$ python -q
>>> import numpy as np
>>> import numpy.linalg as la
>>> np.set_printoptions(precision=3, suppress=True, linewidth=120)
>>> W0 = np.array([[0.0, -9.0, -7.0, -7.0],
...     [-9.0, 0.0, 0.0, 0.0],
...     [-7.0, 0.0, 0.0, 0.0],
...     [-7.0, 0.0, 0.0, 0.0]])
>>> hat = np.triu(np.array([[0, 0, 2, 0], [1, 0, 2, 2], [2, 0, 2, 2], [0, 0, 1, 1]]), 1) + np.eye(4)
>>> A2 = hat @ W0 @ la.inv(hat)
>>> print(np.round(np.poly(A2), 3) + 0)
[   1.    0. -179.    0.    0.]
>>> np.trace(A2), np.trace(W0)
(np.float64(0.0), np.float64(0.0))
>>> print(la.matrix_rank(A2))
2
>>> round(la.det(A2), 3)
np.float64(-0.0)
>>> hat @ W0 - W0 @ hat
array([[-14.,   0.,  18.,  32.],
       [-28.,   0.,  18.,   0.],
       [-14.,   0.,  14.,   0.],
       [  0.,   0.,  14.,   0.]])
>>> rank = la.matrix_rank(W0)
>>> print(rank)
2
>>> ns = la.svd(W0)[2][rank:].T
>>> [int(la.matrix_rank(np.delete(W0, i, axis=0))) for i in range(4)]
[1, 2, 2, 2]
>>> ns.shape
(4, 2)
>>> ns @ ns.T
array([[ 0.   ,  0.   ,  0.   ,  0.   ],
       [ 0.   ,  0.547, -0.352, -0.352],
       [ 0.   , -0.352,  0.726, -0.274],
       [ 0.   , -0.352, -0.274,  0.726]])
>>> la.matrix_rank(W0.T @ W0), la.matrix_rank(W0 @ W0.T)
(np.int64(2), np.int64(2))
>>> np.all(la.eigvalsh(W0) > 0)
np.False_
>>> round(float(la.eigvalsh(W0).min()), 3)
-13.379
>>> F = np.load("out10.npy")
>>> print(F)
[[5 3 3 3 0]
 [1 3 0 1 3]
 [4 0 3 4 4]
 [0 4 1 1 1]
 [2 3 2 0 4]
 [5 0 5 1 0]
 [1 3 0 1 3]]
>>> blk = np.stack([F, 2 * F, F[::-1]])
>>> la.norm(blk, axis=(1, 2))
array([15.875, 31.749, 15.875])
>>> la.matrix_rank(blk.reshape(3, -1))
np.int64(2)
>>> hat = F @ la.solve(F.T @ F, F.T)
>>> np.allclose(hat @ hat, hat)
True
>>> np.diag(hat)
array([0.88 , 0.329, 0.994, 0.997, 0.689, 0.783, 0.329])
>>> A2 = np.c_[F[:, :2] @ np.array([[-2, 3], [3, 2]]), np.array([2, 0, 1, 2, 2, 2, 3])]
>>> A2
array([[ -1,  21,   2],
       [  7,   9,   0],
       [ -8,  12,   1],
       [ 12,   8,   2],
       [  5,  12,   2],
       [-10,  15,   2],
       [  7,   9,   3]])
>>> la.matrix_rank(A2)
np.int64(3)
>>> la.norm(la.qr(F)[0].T @ A2, axis=0) ** 2 / ((A2 ** 2).sum(axis=0) + 1e-12)
array([1.   , 1.   , 0.821])
>>> np.round(la.lstsq(F, A2[:, 0])[0], 3) + 0
array([-2.,  3.,  0.,  0.,  0.])
>>> A2 = F / np.sqrt((F ** 2).mean(axis=1, keepdims=True))
>>> la.matrix_rank(A2) == la.matrix_rank(F)
np.True_
>>> print(A2[6])
[0.5 1.5 0.  0.5 1.5]
>>> la.matrix_rank(F - F.mean(axis=1, keepdims=True))
np.int64(4)
>>> la.norm(A2, axis=1)
array([2.236, 2.236, 2.236, 2.236, 2.236, 2.236, 2.236])
>>> A = np.load("data.npy")
>>> print(A)
[[ 9. -2. -6.  4.]
 [ 8. -1. -8.  6.]
 [ 8. -4. -5.  6.]
 [ 8. -4. -8.  9.]]
>>> np.argsort(-la.norm(A, axis=0).round(6), kind="stable")[:3]
array([0, 2, 3])
>>> round(np.log10(la.cond(A)))
2
>>> [round(float(x), 3) for x in la.svd(A, compute_uv=False)[:3]]
[25.455, 3.487, 2.803]
>>> la.matrix_rank(A, rtol=0.1)
np.int64(3)
>>> np.round(la.norm(A, 2) / la.norm(A), 3)
np.float64(0.985)
>>> q = A.astype(float).copy()
>>> for j in range(4):
...     q[:, j] -= q[:, :j] @ (q[:, :j].T @ q[:, j])
...     q[:, j] /= la.norm(q[:, j])
... 
>>> np.round(q.T @ q, 3) + 0
array([[1., 0., 0., 0.],
       [0., 1., 0., 0.],
       [0., 0., 1., 0.],
       [0., 0., 0., 1.]])
>>> vec = np.array([0, 3, 0, 1])
>>> rhs = A @ vec
>>> rhs
array([-2.,  3., -6., -3.])
>>> print(np.round(la.solve(A.T, A[1]), 3) + 0)
[0. 1. 0. 0.]
>>> np.round(la.solve(A, 5 * rhs), 3) + 0
array([ 0., 15.,  0.,  5.])
>>> m1 = np.loadtxt("mat.csv", delimiter=",")
>>> m1
array([[  7.,  -6.,   8.,   3.,   3.,   2.,  -7.],
       [  4.,   6.,   2.,   0.,   0.,   2.,   2.],
       [ 22.,  12.,   8.,  -6.,   3.,  -1.,   2.],
       [  1., -12.,  10.,   9.,   3.,   6., -11.],
       [-16.,  -3.,  -5.,   6.,  -3.,   4.,   1.],
       [ -7.,  -1.,  -9.,  -5.,  -2.,  -6.,   4.]])
>>> u = np.array([-2, 5])
>>> np.polyval(u, m1[3])
array([  3.,  29., -15., -13.,  -1.,  -7.,  27.])
>>> np.correlate(m1[3], m1[4], "full")
array([   1.,   -8.,  -41.,   91.,  -68.,  108.,   28.,   73., -133., -249.,  -11.,  -63.,  176.])
>>> np.convolve(m1[3], u)
array([ -2.,  29., -80.,  32.,  39.,   3.,  52., -55.])
>>> print(np.cross(m1[3, :3], m1[4, :3]))
[  90. -155. -195.]
>>> np.array([np.convolve(row, u, "same") for row in m1])
array([[-14.,  47., -46.,  34.,   9.,  11.,  24.],
       [ -8.,   8.,  26.,  10.,   0.,  -4.,   6.],
       [-44.,  86.,  44.,  52., -36.,  17.,  -9.],
       [ -2.,  29., -80.,  32.,  39.,   3.,  52.],
       [ 32., -74.,  -5., -37.,  36., -23.,  18.],
       [ 14., -33.,  13., -35., -21.,   2., -38.]])
>>> np.diff(m1, axis=0)
array([[ -3.,  12.,  -6.,  -3.,  -3.,   0.,   9.],
       [ 18.,   6.,   6.,  -6.,   3.,  -3.,   0.],
       [-21., -24.,   2.,  15.,   0.,   7., -13.],
       [-17.,   9., -15.,  -3.,  -6.,  -2.,  12.],
       [  9.,   2.,  -4., -11.,   1., -10.,   3.]])
>>> m1 - m1[0]
array([[  0.,   0.,   0.,   0.,   0.,   0.,   0.],
       [ -3.,  12.,  -6.,  -3.,  -3.,   0.,   9.],
       [ 15.,  18.,   0.,  -9.,   0.,  -3.,   9.],
       [ -6.,  -6.,   2.,   6.,   0.,   4.,  -4.],
       [-23.,   3., -13.,   3.,  -6.,   2.,   8.],
       [-14.,   5., -17.,  -8.,  -5.,  -8.,  11.]])
>>> la.matrix_rank(m1)
np.int64(3)
>>> m1.shape
(6, 7)
>>> print(np.round(la.svd(m1, compute_uv=False), 3) + 0)
[34.634 28.043  9.8    0.     0.     0.   ]
>>> np.count_nonzero(m1)
np.int64(40)
